% ipython --no-banner

In [1]: import numpy as np

In [2]: from numpy import linalg as LA

In [3]: np.set_printoptions(precision=1, suppress=True, linewidth=200)

In [4]: tidy = lambda a: np.round(a, 1) + 0

In [5]: M = np.abs(np.array([[0, 0, 0, 2], [1, 2, 0, 2], [1, 2, 1, 2], [2, 0, 1, 0]])) + np.eye(4)

In [6]: M = M / M.sum(axis=1, keepdims=True)

In [7]: tidy(M)
Out[7]: 
array([[0.3, 0. , 0. , 0.7],
       [0.2, 0.5, 0. , 0.3],
       [0.1, 0.3, 0.3, 0.3],
       [0.5, 0. , 0.2, 0.2]])

In [8]: O = M.astype(float).copy()

In [9]: for j in range(4):
   ...:     O[:, j] -= O[:, :j] @ (O[:, :j].T @ O[:, j])
   ...:     O[:, j] /= LA.norm(O[:, j])
   ...: 

In [10]: tidy(O)
Out[10]: 
array([[ 0.5, -0.2, -0.5,  0.7],
       [ 0.3,  0.8, -0.4, -0.3],
       [ 0.2,  0.4,  0.7,  0.4],
       [ 0.8, -0.3,  0.2, -0.5]])

In [11]: tidy(O.T @ M)
Out[11]: 
array([[ 0.6,  0.2,  0.3,  0.7],
       [ 0. ,  0.5,  0.1,  0.2],
       [ 0. ,  0. ,  0.3, -0.2],
       [ 0. ,  0. ,  0. ,  0.4]])

In [12]: J = np.array([[-1.7, 0.1, -0.1, -0.8, 0.6, 0.7],
    ...:     [-0.5, 0.6, -1.6, -0.8, 0.3, 1.6],
    ...:     [-1.1, 0.6, -1.5, -0.4, 0.0, 1.1],
    ...:     [0.4, 0.4, -0.5, -1.1, -0.7, -0.9]])

In [13]: J
Out[13]: 
array([[-1.7,  0.1, -0.1, -0.8,  0.6,  0.7],
       [-0.5,  0.6, -1.6, -0.8,  0.3,  1.6],
       [-1.1,  0.6, -1.5, -0.4,  0. ,  1.1],
       [ 0.4,  0.4, -0.5, -1.1, -0.7, -0.9]])

In [14]: def softmax(z):
    ...:     e = np.exp(z - z.max(axis=-1, keepdims=True))
    ...:     return e / e.sum(axis=-1, keepdims=True)
    ...: 

In [15]: softmax(J).sum(axis=1)
Out[15]: array([1., 1., 1., 1.])

In [16]: print(tidy(softmax(J[0] + 2)))
[0.  0.2 0.1 0.1 0.3 0.3]

In [17]: att = J @ J.T / np.sqrt(6)

In [18]: softmax(att).round(6).argmax(axis=1)
Out[18]: array([0, 1, 1, 3])

In [19]: tidy(softmax(att + np.triu(np.full(att.shape, -np.inf), 1)))
Out[19]: 
array([[1. , 0. , 0. , 0. ],
       [0.2, 0.8, 0. , 0. ],
       [0.2, 0.4, 0.4, 0. ],
       [0.1, 0.2, 0.2, 0.6]])

In [20]: tidy(softmax(att)[0] @ J)
Out[20]: array([-1.1,  0.4, -0.9, -0.7,  0.3,  0.9])

In [21]: tidy(LA.norm(J, "nuc"))
Out[21]: np.float64(7.5)

In [22]: LA.norm(J, axis=1).argmax()
Out[22]: np.int64(1)

In [23]: tidy(LA.norm(J, 2))
Out[23]: np.float64(3.7)

In [24]: tidy(J[2] @ J[3])
Out[24]: np.float64(0.0)

In [25]: tidy(LA.norm(J) ** 2 / LA.norm(J, 2) ** 2)
Out[25]: np.float64(1.4)

In [26]: B = J / np.sqrt((J ** 2).mean(axis=1, keepdims=True))

In [27]: tidy(LA.norm(B, axis=1))
Out[27]: array([2.4, 2.4, 2.4, 2.4])

In [28]: print(LA.matrix_rank(J - J.mean(axis=1, keepdims=True)))
4

In [29]: print(tidy(B[3]))
[ 0.6  0.6 -0.7 -1.5 -1.  -1.3]

In [30]: tidy(J - J.mean(axis=1, keepdims=True))
Out[30]: 
array([[-1.5,  0.3,  0.1, -0.6,  0.8,  0.9],
       [-0.4,  0.7, -1.5, -0.7,  0.4,  1.7],
       [-0.9,  0.8, -1.3, -0.2,  0.2,  1.3],
       [ 0.8,  0.8, -0.1, -0.7, -0.3, -0.5]])

In [31]: th = np.radians(60)

In [32]: R = np.eye(6)

In [33]: R[1, 1] = R[0, 0] = np.cos(th)

In [34]: R[1, 0], R[0, 1] = -np.sin(th), np.sin(th)

In [35]: tidy(R)
Out[35]: 
array([[ 0.5,  0.9,  0. ,  0. ,  0. ,  0. ],
       [-0.9,  0.5,  0. ,  0. ,  0. ,  0. ],
       [ 0. ,  0. ,  1. ,  0. ,  0. ,  0. ],
       [ 0. ,  0. ,  0. ,  1. ,  0. ,  0. ],
       [ 0. ,  0. ,  0. ,  0. ,  1. ,  0. ],
       [ 0. ,  0. ,  0. ,  0. ,  0. ,  1. ]])

In [36]: B = J @ R.T

In [37]: tidy(B)
Out[37]: 
array([[-0.8,  1.5, -0.1, -0.8,  0.6,  0.7],
       [ 0.3,  0.7, -1.6, -0.8,  0.3,  1.6],
       [ 0. ,  1.3, -1.5, -0.4,  0. ,  1.1],
       [ 0.5, -0.1, -0.5, -1.1, -0.7, -0.9]])

In [38]: np.allclose(LA.norm(J, axis=1), LA.norm(B, axis=1))
Out[38]: True

In [39]: r0, r1 = J[1], J[3]

In [40]: tidy(r0 @ r0)
Out[40]: np.float64(6.5)

In [41]: p = (r0 @ r1) / (r0 @ r0) * r0

In [42]: LA.matrix_rank(np.outer(r0, r1))
Out[42]: np.int64(1)

In [43]: tidy(p)
Out[43]: array([0., 0., 0., 0., 0., 0.])

In [44]: data = np.load("sample9.npy")

In [45]: data
Out[45]: 
array([[-1.,  0.,  0.],
       [ 0., -3.,  2.],
       [ 0., -4.,  3.]])

In [46]: B = LA.inv(data)

In [47]: tidy(LA.det(data) * B)
Out[47]: 
array([[-1.,  0.,  0.],
       [ 0., -3.,  2.],
       [ 0., -4.,  3.]])

In [48]: tidy(LA.cond(data))
Out[48]: np.float64(38.0)

In [49]: np.allclose(B, data.T)
Out[49]: False

In [50]: (np.abs(B) > 1e-9).astype(int)
Out[50]: 
array([[1, 0, 0],
       [0, 1, 1],
       [0, 1, 1]])

In [51]: rng = np.random.default_rng(41864)

In [52]: idx = rng.permutation(3)

In [53]: print(idx)
[0 1 2]

In [54]: B = data[idx][:, idx]

In [55]: tidy(LA.det(B)), tidy(LA.det(data[idx]))
Out[55]: (np.float64(1.0), np.float64(1.0))

In [56]: np.diag(B)
Out[56]: array([-1., -3.,  3.])

In [57]: print(B)
[[-1.  0.  0.]
 [ 0. -3.  2.]
 [ 0. -4.  3.]]

In [58]: O, R = LA.qr(B)

In [59]: print(tidy(O))
[[ 1.   0.   0. ]
 [ 0.  -0.6 -0.8]
 [ 0.  -0.8  0.6]]

In [60]: np.trace(O @ O.T)
Out[60]: np.float64(3.0)

In [61]: print(tidy(O.T @ O))
[[1. 0. 0.]
 [0. 1. 0.]
 [0. 0. 1.]]

In [62]: tidy(O @ R)
Out[62]: 
array([[-1.,  0.,  0.],
       [ 0., -3.,  2.],
       [ 0., -4.,  3.]])

In [63]: print(O.shape, R.shape)
(3, 3) (3, 3)

In [64]: tidy(R)
Out[64]: 
array([[-1. ,  0. ,  0. ],
       [ 0. ,  5. , -3.6],
       [ 0. ,  0. ,  0.2]])

In [65]: (R != 0).astype(int)
Out[65]: 
array([[1, 0, 0],
       [0, 1, 1],
       [0, 0, 1]])

In [66]: tidy(np.sort(LA.eigvals(R).real))
Out[66]: array([-1. ,  0.2,  5. ])

In [67]: (LA.matrix_power((R != 0) + (R.T != 0) + np.eye(3), 3) > 0).astype(int)
Out[67]: 
array([[1, 0, 0],
       [0, 1, 1],
       [0, 1, 1]])

In [68]: tidy(LA.det(R))
Out[68]: np.float64(-1.0)

In [69]: tidy(R @ R)
Out[69]: 
array([[  1. ,   0. ,   0. ],
       [  0. ,  25. , -18.7],
       [  0. ,   0. ,   0. ]])

In [70]: O, R = LA.qr(data)

In [71]: np.allclose(R.T @ R, data.T @ data)
Out[71]: True

In [72]: print(np.trace(O @ O.T))
3.0

In [73]: print(tidy(O.T @ O))
[[1. 0. 0.]
 [0. 1. 0.]
 [0. 0. 1.]]

In [74]: O.shape, R.shape
Out[74]: ((3, 3), (3, 3))

In [75]: K = np.load("test6.npy")

In [76]: K
Out[76]: 
array([[-10.6,  -6. ,  -4.4,  -4.4,  -0.6],
       [ -8.7,  -3. ,   1.4,  -1.9,   0. ],
       [  0.2,   7. ,   4.3,  -2.1,  -2. ],
       [  9. ,   6.5,  -1.3,  -1.5,  -3.8],
       [-13.6,   1.2,  -2.2,  -6.4,  -2.2],
       [-11.2, -15. ,   1.7,   6. ,   2.5],
       [  2.1,  -3.8,   1.6,  -5.6,  -3.3],
       [  5.4, -18.5,   5.4,   1. ,   1.9],
       [ -2.4,   1.1,   1.8,   4.5,   2.4],
       [  7.6,  -4.7,  -3.1,   2.6,  -1.2],
       [  9.7, -12.9,   3.9,  -3.1,   0.1],
       [ -2.6,  -8.3,   3.8,  -4.4,   2.8],
       [ -8.2,  -8.6,   4.8,  14.1,   3.5],
       [  8.6,  -7.6,   3.7,   1.4,  -0.2],
       [  6.2,   5.2,  -2.3,   0.8,   0.5],
       [-12.7,  -3.5,  -0.6,  -0.2,   4.4],
       [ -5.5,  -2.3,  -4.9,   5. ,   0.7],
       [  1.5,  -9.4,  -3.5,   2. ,  -2.7],
       [  6.3,  11.6,  -0.5,   2.4,  -2.2],
       [ 10.5,  -3.3,  -0.3, -12.6,   2.8],
       [  7. ,  12.1,   5.4,   1.8,   1.1],
       [ -3.2,  -8.6,   2.8,  -2.1,   0.9],
       [ -6.2,  -8.6,   2.8,   1.6,   0.8],
       [ -4.5,  -1.3,   1.5,  -2.6,  -0.8],
       [ -1.8, -23.1,   4.2,   4.9,  -3.1],
       [  2.4,  -1.3,   2.4,   2.8,   3.1],
       [ -2.5,  -1.5,   2.2,   6.4,  -1.7],
       [ 12.8,  -1.6,   6.7,  -0.1,  -0.8],
       [ -8. ,  -7.7,   7.8,   3.1,   0.9],
       [  4.6,  -4.8,  -0.8,  -5.2,  -0.4],
       [-12.2,  -1.1,  -6.3,   1.8,   0.5],
       [  3.5,   7. ,   3.1,  -6.1,   1.9]])

In [77]: idx = K[:, 1] > np.median(K[:, 1])

In [78]: r0 = K[idx].mean(axis=0) - K[~idx].mean(axis=0)

In [79]: ((K - K.mean(axis=0)) @ r0 > 0).astype(int)
Out[79]: array([0, 0, 1, 1, 1, 0, 1, 0, 1, 1, 0, 0, 0, 0, 1, 0, 1, 0, 1, 1, 1, 0, 0, 1, 0, 1, 1, 1, 0, 1, 1, 1])

In [80]: x = np.array([1, 0, 1, 2, 1])

In [81]: rhs = K @ x

In [82]: tidy(LA.lstsq(K, rhs)[0])
Out[82]: array([1., 0., 1., 2., 1.])

In [83]: tidy(LA.solve(K.T @ K, K.T @ rhs))
Out[83]: array([1., 0., 1., 2., 1.])

In [84]: tidy(LA.pinv(K) @ K)
Out[84]: 
array([[1., 0., 0., 0., 0.],
       [0., 1., 0., 0., 0.],
       [0., 0., 1., 0., 0.],
       [0., 0., 0., 1., 0.],
       [0., 0., 0., 0., 1.]])

In [85]: rhs = rhs + 0.3 * rng.normal(size=32)

In [86]: tidy(rhs)
Out[86]: 
array([-24.1, -11.4,  -1.9,   1.1, -30.7,   4.3, -11.3,  14.6,  10.8,   8.4,   7.2,  -4.6,  28.8,  15.2,   6. ,  -9.1,   0.6,  -1.2,   9. , -12.5,  17. ,  -3.7,   0.8,  -8.7,   9.1,  13.9,  11. ,
        18.4,   6.9,  -7.1, -14.7,  -4. ])

In [87]: c, *_ = LA.lstsq(K, rhs)

In [88]: [round(float(LA.norm(LA.solve(K.T @ K + lam * np.eye(5), K.T @ rhs))), 2) for lam in (0, 1, 10, 100)]
Out[88]: [2.66, 2.66, 2.61, 2.27]

In [89]: tidy(LA.norm(rhs - K @ c))
Out[89]: np.float64(1.6)

In [90]: B = np.array([[0, -1], [1, -1], [0, 0], [1, 2], [-2, -2]])

In [91]: np.vstack([K, B.T]).shape
Out[91]: (34, 5)

In [92]: print(LA.matrix_rank(K @ B))
2

In [93]: A = rng.normal(size=(26, 5))

In [94]: A = 20 * A / LA.norm(A, axis=1, keepdims=True)

In [95]: tidy(A)
Out[95]: 
array([[-11.4,   0.4,  -9.6, -13.2,   1.7],
       [-10.8,  -1.7,  -3.8,  -8.9, -13.7],
       [ 11.4,  -0.7,   7.7, -13. ,  -6.5],
       [ -0.8,  11.9, -13.1,   7.5,   5.3],
       [  7.2,   7.9,  12.1, -11.2,   3.9],
       [ 10.6,   3.7, -10.1,  -6.9, -11.2],
       [ -2.3, -10.4,  -8.8,   4.4, -13.8],
       [-11.9,   1.2,   5.4,  -5.2,  14.2],
       [ 15.8,   6.3,   6.9,  -0.1,  -7.9],
       [ -2.6,   1.1,  -2.8,  10.9,  16.3],
       [-10.5,  -4. ,  15.1,   6.4,  -1.9],
       [-17.4,  -1.1,   6.1,   7.6,  -0.8],
       [ 10.9,  10.8,   5.1,  -0.3,  11.7],
       [ -0.7, -13.1,  -3.7,  14.3,  -3.2],
       [  4.8,   2.5,  -5.3,  -7.7,  16.8],
       [  3.6,   5.4,  13.6,   6.7, -11.3],
       [ -3.4,  17.8,  -1.4,   4.4,  -7. ],
       [  8.6,  -8.6, -14. ,   0.5,  -7.5],
       [ -3.1,   5.4,  -0.1,  13.2, -13.7],
       [  9.8,  -4.9,   6.1, -13.4,   7.9],
       [ -2.5,   5.5,  -8.9,  13.5, -10.1],
       [ 12.4,   8.2,  -7.1,  -8.8,   7.1],
       [ -4.7,  13.7,  12. ,   6.6,  -0.9],
       [  0.7, -11. ,  11.9,  11.2,   3.3],
       [  3.1,   8.5,  10.2, -14. ,  -4.1],
       [-10.7,   3.9,  10.7,  11.7,  -4.4]])

In [96]: cen = A - A.mean(axis=0)

In [97]: vecs = LA.svd(cen)[2][:1]

In [98]: B = cen - cen @ vecs.T @ vecs

In [99]: tidy((cen @ vecs.T).std(axis=0))
Out[99]: array([11.1])

In [100]: LA.norm(B, axis=1).round(6).argmax()
Out[100]: np.int64(17)

In [101]: tidy(np.diag(vecs.T @ vecs))
Out[101]: array([0.3, 0. , 0. , 0.5, 0.2])

In [102]: print(tidy(np.cov(cen @ vecs.T, rowvar=False)))
128.6

In [103]: proj = A @ LA.solve(A.T @ A, A.T)

In [104]: print(np.allclose(proj @ proj, proj))
True

In [105]: tidy(np.diag(proj))
Out[105]: array([0.3, 0.3, 0.2, 0.3, 0.2, 0.2, 0.2, 0.2, 0.2, 0.2, 0.2, 0.2, 0.2, 0.2, 0.2, 0.2, 0.2, 0.2, 0.2, 0.2, 0.2, 0.2, 0.2, 0.2, 0.2, 0.1])

In [106]: G = A.T @ A

In [107]: tidy(np.diag(G))
Out[107]: array([2011.3, 1654.2, 2137.5, 2359.9, 2237.1])

In [108]: tidy(G)
Out[108]: 
array([[2011.3,  219.4, -133.8, -780.9,   95.2],
       [ 219.4, 1654.2,  252.4, -149.2,   95.4],
       [-133.8,  252.4, 2137.5,   58.3,  114.5],
       [-780.9, -149.2,   58.3, 2359.9, -455.6],
       [  95.2,   95.4,  114.5, -455.6, 2237.1]])

In [109]: print(tidy(LA.eigvalsh(G)[::-1]))
[3220.5 2335.8 2029.1 1522.4 1292.1]

In [110]: evals, vecs = LA.eig(G)

In [111]: print(tidy(np.sort(LA.eigvals(LA.inv(G)))))
[0. 0. 0. 0. 0.]

In [112]: print(tidy(G @ vecs[:, 0] - evals[0] * vecs[:, 0]))
[0. 0. 0. 0. 0.]

In [113]: print(tidy(np.sort(LA.eigvals(G.T))))
[1292.1 1522.4 2029.1 2335.8 3220.5]
